$ python -q
>>> import numpy as np
>>> np.set_printoptions(precision=2, suppress=True, linewidth=100)
>>> J = np.abs(np.array([[-3, 2, -3], [3, -2, 3], [-3, -2, -3]])) + np.eye(3)
>>> J = J / J.sum(axis=1, keepdims=True)
>>> print(J)
[[0.44 0.22 0.33]
 [0.33 0.33 0.33]
 [0.33 0.22 0.44]]
>>> # rows sum to 1
>>> ev, evecs = np.linalg.eig(J)
>>> print(np.sort(np.linalg.eigvals(np.linalg.inv(J))))
[1. 9. 9.]
>>> print(np.sort(np.linalg.eigvals(J.T)))
[0.11 0.11 1.  ]
>>> print(np.sort(np.linalg.eigvals(J @ J)))
[0.01-0.j 0.01+0.j 1.  +0.j]
>>> rng = np.random.default_rng(9958)
>>> z = rng.permutation(3)
>>> print(z)
[0 2 1]
>>> other = J[z][:, z]
>>> print(round(np.linalg.det(other), 2), round(np.linalg.det(J[z]), 2))
0.01 -0.01
>>> print(np.round(np.trace(other), 2))
1.22
>>> hat = np.triu(np.array([[-2, 0, 2], [-1, 0, 0], [2, 1, 0]]), 1) + np.eye(3)
>>> other = hat @ J @ np.linalg.inv(hat)
>>> print(np.round(np.linalg.det(other), 2))
0.01
>>> print(round(float(np.trace(other)), 2), np.round(np.trace(J), 2))
1.22 1.22
>>> print(np.kron(np.eye(2, dtype=int), J))
[[0.44 0.22 0.33 0.   0.   0.  ]
 [0.33 0.33 0.33 0.   0.   0.  ]
 [0.33 0.22 0.44 0.   0.   0.  ]
 [0.   0.   0.   0.44 0.22 0.33]
 [0.   0.   0.   0.33 0.33 0.33]
 [0.   0.   0.   0.33 0.22 0.44]]
>>> print(np.round(np.linalg.det(2 * J), 2), round(np.linalg.det(J), 2))
0.1 0.01
>>> print(np.round(np.einsum("ii->", J), 2))
1.22
>>> print(round(float(np.linalg.det(J[::-1])), 2))
-0.01
>>> print(round(float(np.linalg.det(J.T)), 2))
0.01
>>> vec = np.array([0, 2, 2])
>>> y = J @ vec
>>> print(y)
[1.11 1.33 1.33]
>>> print(np.round(np.linalg.solve(J, y), 2) + 0)
[0. 2. 2.]
>>> print(np.round(np.linalg.solve(J, -1 * y), 2) + 0)
[ 0. -2. -2.]
>>> print(np.linalg.solve(J.T, J[0]))
[1. 0. 0.]
>>> X = np.load("w.npy")
>>> print(X)
[[ -0.2   0.4   0.7  -0.5]
 [ -0.7  -0.4  -1.2   0.5]
 [ -0.8  -0.3  -0.6  -0.3]
 [  1.7   1.1  -0.8  -0.6]
 [ -0.4  -0.6  -0.2   0.6]
 [  1.7  -1.1  -1.1  -0.7]
 [ -0.8   0.8  -1.1   0.9]
 [ -0.1  -1.1   0.9  -2.7]
 [  0.3  -0.9   0.3   0.8]
 [  2.6   1.5  -0.9  -0.3]
 [ -0.4  -1.5  -0.3  -0.7]
 [  1.   -1.5   0.8  -1.3]
 [  0.4   0.1  -0.4   0.7]
 [ -0.6  -2.1  -0.7  -0.5]
 [ -0.1  -0.3  -0.8   0. ]
 [ -0.2   1.5   0.7   0.6]
 [  0.3  -0.2  -1.4  -1.3]
 [  0.3   0.3   0.9   1.6]
 [ -1.    0.    0.4   1.2]
 [  0.2   1.9  -0.5  -1.4]
 [  0.9   0.8   1.6   1.1]
 [ -1.6  -0.3  -1.    0.2]
 [ 20.   22.    4.  -22. ]
 [ -1.6  -0.8   1.    0.7]
 [ -0.2  -0.6   0.6  -1.3]
 [ -0.7  -0.4   0.9   1.2]]
>>> # row 22 is much longer than the rest
>>> cov = np.cov(X, rowvar=False)
>>> print(np.corrcoef(X.T))
[[ 1.    0.96  0.64 -0.96]
 [ 0.96  1.    0.66 -0.94]
 [ 0.64  0.66  1.   -0.63]
 [-0.96 -0.94 -0.63  1.  ]]
>>> print(X.std(axis=0))
[3.96 4.37 1.15 4.34]
>>> print(np.argwhere(np.triu(np.abs(np.corrcoef(X.T)) > 0.8, 1)))
[[0 1]
 [0 3]
 [1 3]]
>>> print(np.round(np.corrcoef(X[:, 0], X[:, 2])[0, 1], 2))
0.64
>>> print(cov.shape)
(4, 4)
>>> print(cov)
[[ 16.35  17.32   3.05 -17.13]
 [ 17.32  19.84   3.45 -18.47]
 [  3.05   3.45   1.38  -3.29]
 [-17.13 -18.47  -3.29  19.57]]
>>> D = np.linalg.norm(X[:, None] - X[None], axis=-1)
>>> print(D.mean(axis=1).argmax())
22
>>> print(D[:5, :5])
[[0.   2.35 1.61 2.52 1.75]
 [2.35 0.   1.01 3.06 1.07]
 [1.61 1.01 0.   2.89 1.1 ]
 [2.52 3.06 2.89 0.   3.02]
 [1.75 1.07 1.1  3.02 0.  ]]
>>> print(np.unravel_index(D.round(6).argmax(), D.shape))
(np.int64(22), np.int64(23))
>>> print(D.shape)
(26, 26)
>>> feats = np.load("case10.npy")
>>> print(feats)
[[ 1  1 -1 -1  1  1 -1 -1]
 [ 1 -1 -1  1  1 -1 -1  1]
 [ 1 -1  1 -1  1 -1  1 -1]
 [ 1  1  1  1 -1 -1 -1 -1]
 [ 1 -1 -1  1 -1  1  1 -1]]
>>> other = feats / np.linalg.norm(feats, axis=1, keepdims=True)
>>> cov = other @ other.T
>>> print(np.degrees(np.arccos(np.clip(cov[1, 3], -1, 1))))
90.0
>>> print((cov - 2 * np.eye(5)).round(6).argmax(axis=1))
[1 0 0 0 0]
>>> print(cov.round(2) + 0)
[[1. 0. 0. 0. 0.]
 [0. 1. 0. 0. 0.]
 [0. 0. 1. 0. 0.]
 [0. 0. 0. 1. 0.]
 [0. 0. 0. 0. 1.]]
>>> vec = np.array([-2, -4, 4, 5, 1, 4, 2, -5])
>>> print(feats * vec)
[[-2 -4 -4 -5  1  4 -2  5]
 [-2  4 -4  5  1 -4 -2 -5]
 [-2  4  4 -5  1 -4  2  5]
 [-2 -4  4  5 -1 -4 -2  5]
 [-2  4 -4  5 -1  4  2  5]]
>>> print(np.sign((feats @ vec).round(6)))
[-1 -1  1  1  1]
>>> print(feats @ np.eye(8)[6])
[-1. -1.  1. -1.  1.]
>>> print(feats @ vec)
[-7 -7  5  1 13]
>>> print((feats * vec).sum(axis=1))
[-7 -7  5  1 13]
>>> A = np.load("m.npy")
>>> print(A)
[[ 8. -8.  0.  0.]
 [-6.  8.  0.  0.]
 [ 0.  0.  3.  1.]
 [ 0.  0.  2. -1.]]
>>> ev, evecs = np.linalg.eig(A)
>>> print(A @ evecs[:, 0] - ev[0] * evecs[:, 0])
[0. 0. 0. 0.]
>>> print(np.sort(np.linalg.eigvals(A @ A)))
[  1.15   2.1   11.9  222.85]
>>> print(np.sort(np.linalg.eigvals(A.T)))
[-1.45  1.07  3.45 14.93]
